>>> import numpy as np
>>> np.set_printoptions(precision=2, suppress=True, linewidth=100)
>>> rng = np.random.default_rng(6163)
>>> A = np.array([[0, 2, 2, 2, 1, 0, 1, 2],
...     [2, 2, 0, 0, 0, 1, 1, 1],
...     [0, 0, 2, 1, 2, 0, 1, 1],
...     [2, 0, 2, 2, 2, 1, 2, 1],
...     [2, 0, 2, 2, 1, 1, 1, 1],
...     [0, 0, 0, 0, 0, 1, 1, 0],
...     [2, 1, 1, 1, 2, 2, 0, 1]]) * (rng.random((7, 8)) < 0.3)
>>> A
array([[0, 2, 0, 0, 0, 0, 0, 0],
       [2, 0, 0, 0, 0, 0, 0, 0],
       [0, 0, 0, 0, 0, 0, 0, 0],
       [0, 0, 0, 0, 0, 0, 0, 0],
       [0, 0, 0, 2, 0, 0, 0, 0],
       [0, 0, 0, 0, 0, 0, 1, 0],
       [0, 0, 0, 0, 2, 0, 0, 0]])
>>> # rank 5
>>> round(float(np.linalg.norm(A, 2) / np.linalg.norm(A)), 2)
0.49
>>> np.linalg.cond(A) > 100
np.True_
>>> print(np.argsort(-np.linalg.norm(A, axis=0).round(6), kind="stable")[:3])
[0 1 3]
>>> r = np.linalg.matrix_rank(A)
>>> r
np.int64(5)
>>> ns = np.linalg.svd(A)[2][r:].T
>>> np.linalg.matrix_rank(A.T @ A), np.linalg.matrix_rank(A @ A.T)
(np.int64(5), np.int64(5))
>>> ns @ ns.T
array([[0., 0., 0., 0., 0., 0., 0., 0.],
       [0., 0., 0., 0., 0., 0., 0., 0.],
       [0., 0., 1., 0., 0., 0., 0., 0.],
       [0., 0., 0., 0., 0., 0., 0., 0.],
       [0., 0., 0., 0., 0., 0., 0., 0.],
       [0., 0., 0., 0., 0., 1., 0., 0.],
       [0., 0., 0., 0., 0., 0., 0., 0.],
       [0., 0., 0., 0., 0., 0., 0., 1.]])
>>> [int(np.linalg.matrix_rank(A[:i])) for i in range(1, len(A) + 1)]
[1, 2, 2, 2, 3, 4, 5]
>>> print([int(np.linalg.matrix_rank(np.delete(A, i, axis=0))) for i in range(7)])
[4, 4, 5, 5, 4, 4, 4]
>>> u = np.array([-4, -2, 4])
>>> np.correlate(A[2], A[1], "full")
array([0, 0, 0, 0, 0, 0, 0, 0, 0, 0, 0, 0, 0, 0, 0])
>>> np.convolve(A[2], u)
array([0, 0, 0, 0, 0, 0, 0, 0, 0, 0])
>>> vec = np.array([2, 1, 1, -2, -2, -1, 2, -1])
>>> A @ (2 * vec)
array([ 4,  8,  0,  0, -8,  4, -8])
>>> print(A * vec)
[[ 0  2  0  0  0  0  0  0]
 [ 4  0  0  0  0  0  0  0]
 [ 0  0  0  0  0  0  0  0]
 [ 0  0  0  0  0  0  0  0]
 [ 0  0  0 -4  0  0  0  0]
 [ 0  0  0  0  0  0  2  0]
 [ 0  0  0  0 -4  0  0  0]]
>>> np.einsum("ij,j->i", A, vec)
array([ 2,  4,  0,  0, -4,  2, -4])
>>> print((A @ vec).argmax())
1
>>> A @ np.eye(8)[1]
array([2., 0., 0., 0., 0., 0., 0.])
>>> M = np.load("run17.npy")
>>> M
array([[-24, -24,  -8, -64, -24],
       [  9,   9,   3,  24,   9],
       [ 15,  15,   5,  40,  15],
       [ -9,  -9,  -3, -24,  -9],
       [ 15,  15,   5,  40,  15],
       [-12, -12,  -4, -32, -12],
       [  9,   9,   3,  24,   9],
       [ -9,  -9,  -3, -24,  -9],
       [-18, -18,  -6, -48, -18],
       [  0,   0,   0,   0,   0]])
>>> D = np.linalg.norm(M[:, None] - M[None], axis=-1)
>>> np.unravel_index(D.round(6).argmax(), D.shape)
(np.int64(0), np.int64(2))
>>> np.flatnonzero(D[4] < D.mean() / 2)
array([1, 2, 4, 6])
>>> np.linalg.norm(M - M.mean(axis=0), axis=1)
array([69.06, 36.45, 55.63, 21.1 , 55.63, 30.69, 36.45, 21.1 , 49.88,  7.67])
>>> D[4].round(6).argsort(kind="stable")[:4]
array([2, 4, 1, 6])
>>> (D + 1e9 * np.eye(10)).round(6).argmin(axis=1)
array([8, 6, 4, 7, 2, 3, 1, 3, 0, 1])
>>> feats = np.vander(np.arange(3) - 2, 4, increasing=True)
>>> feats
array([[ 1, -2,  4, -8],
       [ 1, -1,  1, -1],
       [ 1,  0,  0,  0]])
>>> # row 0 is much longer than the rest
>>> G = np.cov(M, rowvar=False)
>>> G.shape
(5, 5)
>>> print(np.argwhere(np.triu(np.abs(np.corrcoef(M.T)) > 0.8, 1)))
[[0 1]
 [0 2]
 [0 3]
 [0 4]
 [1 2]
 [1 3]
 [1 4]
 [2 3]
 [2 4]
 [3 4]]
>>> G
array([[ 195.6 ,  195.6 ,   65.2 ,  521.6 ,  195.6 ],
       [ 195.6 ,  195.6 ,   65.2 ,  521.6 ,  195.6 ],
       [  65.2 ,   65.2 ,   21.73,  173.87,   65.2 ],
       [ 521.6 ,  521.6 ,  173.87, 1390.93,  521.6 ],
       [ 195.6 ,  195.6 ,   65.2 ,  521.6 ,  195.6 ]])
>>> np.argsort(-M.std(axis=0).round(6), kind="stable")
array([3, 0, 1, 4, 2])
>>> vec = np.array([2, 4, -3, 1])
>>> feats @ (2 * vec)
array([-52, -12,   4])
>>> (feats @ vec).argmax()
np.int64(2)
>>> print(np.einsum("ij,j->i", feats, vec))
[-26  -6   2]
>>> vec = np.array([0, -3, 3, 2])
>>> a = np.maximum(feats @ vec, 0)
>>> print(np.flatnonzero(a > 1e-9))
[0 1]
>>> np.tanh(feats @ vec)
array([0.96, 1.  , 0.  ])
>>> print(np.maximum(feats @ vec, 0) - np.maximum(-feats @ vec, 0))
[2 4 0]
>>> feats.T @ a
array([  6,  -8,  12, -20])
>>> arr = np.array([[-5, 3, 0, 0], [-5, -2, 0, -4], [0, 0, 1, 0], [-5, 4, 0, -5]])
>>> arr.reshape(2, -1)
array([[-5,  3,  0,  0, -5, -2,  0, -4],
       [ 0,  0,  1,  0, -5,  4,  0, -5]])
>>> arr.ravel(order="F")
array([-5, -5,  0, -5,  3, -2,  0,  4,  0,  0,  1,  0,  0, -4,  0, -5])
>>> arr.reshape(-1, 2)
array([[-5,  3],
       [ 0,  0],
       [-5, -2],
       [ 0, -4],
       [ 0,  0],
       [ 1,  0],
       [-5,  4],
       [ 0, -5]])
>>> blk = arr.reshape(4, 2, -1)
>>> np.einsum("ihd,jhd->hij", blk, blk).shape
(2, 4, 4)
>>> blk[:, 0]
array([[-5,  3],
       [-5, -2],
       [ 0,  0],
       [-5,  4]])
>>> np.einsum("ihd,ihd->ih", blk, blk)
array([[34,  0],
       [29, 16],
       [ 0,  1],
       [41, 25]])
>>> np.swapaxes(blk, 1, 2)[0]
array([[-5,  0],
       [ 3,  0]])
>>> W0 = np.loadtxt("m.csv", delimiter=",")
>>> W0
array([[4., 1., 2., 4., 3., 3., 0., 1., 4., 1.],
       [0., 0., 1., 1., 1., 5., 4., 0., 1., 5.],
       [0., 0., 1., 0., 2., 5., 4., 2., 5., 4.],
       [0., 0., 0., 5., 4., 1., 4., 1., 3., 2.],
       [0., 0., 0., 0., 4., 4., 3., 2., 5., 2.],
       [0., 0., 0., 0., 0., 3., 0., 3., 3., 1.],
       [0., 0., 0., 0., 0., 0., 5., 0., 1., 0.],
       [0., 0., 0., 0., 0., 0., 0., 2., 3., 5.],
       [0., 0., 0., 0., 0., 0., 0., 0., 4., 0.],
       [0., 0., 0., 0., 0., 0., 0., 0., 0., 5.]])
>>> print(W0 @ W0)
[[16.  4. 11. 37. 45. 52. 37. 29. 82. 44.]
 [ 0.  0.  1.  5. 10. 25. 31. 20. 36. 38.]
 [ 0.  0.  1.  0. 10. 28. 30. 25. 60. 43.]
 [ 0.  0.  0. 25. 36. 24. 52. 18. 57. 34.]
 [ 0.  0.  0.  0. 16. 28. 27. 24. 61. 32.]
 [ 0.  0.  0.  0.  0.  9.  0. 15. 30. 23.]
 [ 0.  0.  0.  0.  0.  0. 25.  0.  9.  0.]
 [ 0.  0.  0.  0.  0.  0.  0.  4. 18. 35.]
 [ 0.  0.  0.  0.  0.  0.  0.  0. 16.  0.]
 [ 0.  0.  0.  0.  0.  0.  0.  0.  0. 25.]]
>>> round(float(np.linalg.det(W0)), 2)
0.0
>>> np.linalg.matrix_power(W0, 3)
array([[  64.,   16.,   47.,  253.,  402.,  496.,  528.,  379., 1067.,  661.],
       [   0.,    0.,    1.,   25.,   62.,  125.,  209.,  142.,  380.,  349.],
       [   0.,    0.,    1.,    0.,   42.,  129.,  184.,  156.,  484.,  392.],
       [   0.,    0.,    0.,  125.,  244.,  241.,  468.,  205.,  661.,  406.],
       [   0.,    0.,    0.,    0.,   64.,  148.,  183.,  164.,  507.,  340.],
       [   0.,    0.,    0.,    0.,    0.,   27.,    0.,   57.,  192.,  199.],
       [   0.,    0.,    0.,    0.,    0.,    0.,  125.,    0.,   61.,    0.],
       [   0.,    0.,    0.,    0.,    0.,    0.,    0.,    8.,   84.,  195.],
       [   0.,    0.,    0.,    0.,    0.,    0.,    0.,    0.,   64.,    0.],
       [   0.,    0.,    0.,    0.,    0.,    0.,    0.,    0.,    0.,  125.]])
>>> np.trace(W0)
np.float64(33.0)
>>> (W0 - W0.T) / 2
array([[ 0. ,  0.5,  1. ,  2. ,  1.5,  1.5,  0. ,  0.5,  2. ,  0.5],
       [-0.5,  0. ,  0.5,  0.5,  0.5,  2.5,  2. ,  0. ,  0.5,  2.5],
       [-1. , -0.5,  0. ,  0. ,  1. ,  2.5,  2. ,  1. ,  2.5,  2. ],
       [-2. , -0.5,  0. ,  0. ,  2. ,  0.5,  2. ,  0.5,  1.5,  1. ],
       [-1.5, -0.5, -1. , -2. ,  0. ,  2. ,  1.5,  1. ,  2.5,  1. ],
       [-1.5, -2.5, -2.5, -0.5, -2. ,  0. ,  0. ,  1.5,  1.5,  0.5],
       [ 0. , -2. , -2. , -2. , -1.5,  0. ,  0. ,  0. ,  0.5,  0. ],
       [-0.5,  0. , -1. , -0.5, -1. , -1.5,  0. ,  0. ,  1.5,  2.5],
       [-2. , -0.5, -2.5, -1.5, -2.5, -1.5, -0.5, -1.5,  0. ,  0. ],
       [-0.5, -2.5, -2. , -1. , -1. , -0.5,  0. , -2.5,  0. ,  0. ]])
>>> np.sort(np.abs(np.linalg.eigvals(W0)))
array([0., 1., 2., 3., 4., 4., 4., 5., 5., 5.])
>>> print(np.linalg.matrix_rank(W0, rtol=0.1))
7
>>> print(np.linalg.cond(W0) > 100)
True
>>> W0[1] @ W0[8]
np.float64(4.0)
>>> round(float(np.linalg.norm(W0, 2)), 2)
18.3
>>> round(float(np.linalg.norm(W0[1], 1)), 2), round(np.linalg.norm(W0[1], np.inf), 2)
(18.0, np.float64(5.0))
>>> round(float(np.linalg.norm(W0, "nuc")), 2)
50.75
>>> mat = np.load("x.npy")
>>> mat
array([[ 7.66, -0.04, -0.42,  0.86, -1.52,  0.13,  0.06,  0.19],
       [-0.04,  4.93, -1.  ,  1.53,  1.66, -0.76,  0.17,  1.38],
       [-0.42, -1.  ,  4.04, -0.76, -0.35, -0.76,  0.09,  0.02],
       [ 0.86,  1.53, -0.76,  6.97, -0.36,  0.34, -1.03,  0.37],
       [-1.52,  1.66, -0.35, -0.36,  5.52,  0.56, -0.22,  1.53],
       [ 0.13, -0.76, -0.76,  0.34,  0.56,  5.03,  1.3 , -0.27],
       [ 0.06,  0.17,  0.09, -1.03, -0.22,  1.3 ,  2.15, -0.37],
       [ 0.19,  1.38,  0.02,  0.37,  1.53, -0.27, -0.37,  4.7 ]])
>>> vals, evecs = np.linalg.eigh(mat)
>>> vec = np.array([8, 6, 2, 1, 8, 6, 4, 6])
>>> evecs * np.maximum(vals, 0) @ evecs.T
array([[ 7.66, -0.04, -0.42,  0.86, -1.52,  0.13,  0.06,  0.19],
       [-0.04,  4.93, -1.  ,  1.53,  1.66, -0.76,  0.17,  1.38],
       [-0.42, -1.  ,  4.04, -0.76, -0.35, -0.76,  0.09,  0.02],
       [ 0.86,  1.53, -0.76,  6.97, -0.36,  0.34, -1.03,  0.37],
       [-1.52,  1.66, -0.35, -0.36,  5.52,  0.56, -0.22,  1.53],
       [ 0.13, -0.76, -0.76,  0.34,  0.56,  5.03,  1.3 , -0.27],
       [ 0.06,  0.17,  0.09, -1.03, -0.22,  1.3 ,  2.15, -0.37],
       [ 0.19,  1.38,  0.02,  0.37,  1.53, -0.27, -0.37,  4.7 ]])
>>> print(round(vec @ mat @ vec, 2))
1647.53
>>> print(np.round(np.abs(mat).sum(axis=1).max(), 2), round(np.abs(vals).max(), 2))
12.22 8.99
>>> np.linalg.eigvalsh(mat[1:, 1:])
array([1.01, 3.  , 3.27, 4.  , 6.  , 7.07, 8.99])
>>> vec = np.ones(8)
>>> for _ in range(6):
...     vec = mat @ vec
...     vec /= np.linalg.norm(vec)
...     print(round(vec @ mat @ vec, 2))
... 
7.69
8.54
8.82
8.92
8.96
8.98
>>> vec
array([ 0.26,  0.52, -0.25,  0.63,  0.28,  0.03, -0.1 ,  0.35])
>>> round(np.linalg.eigvalsh(mat)[-1], 2)
np.float64(8.99)
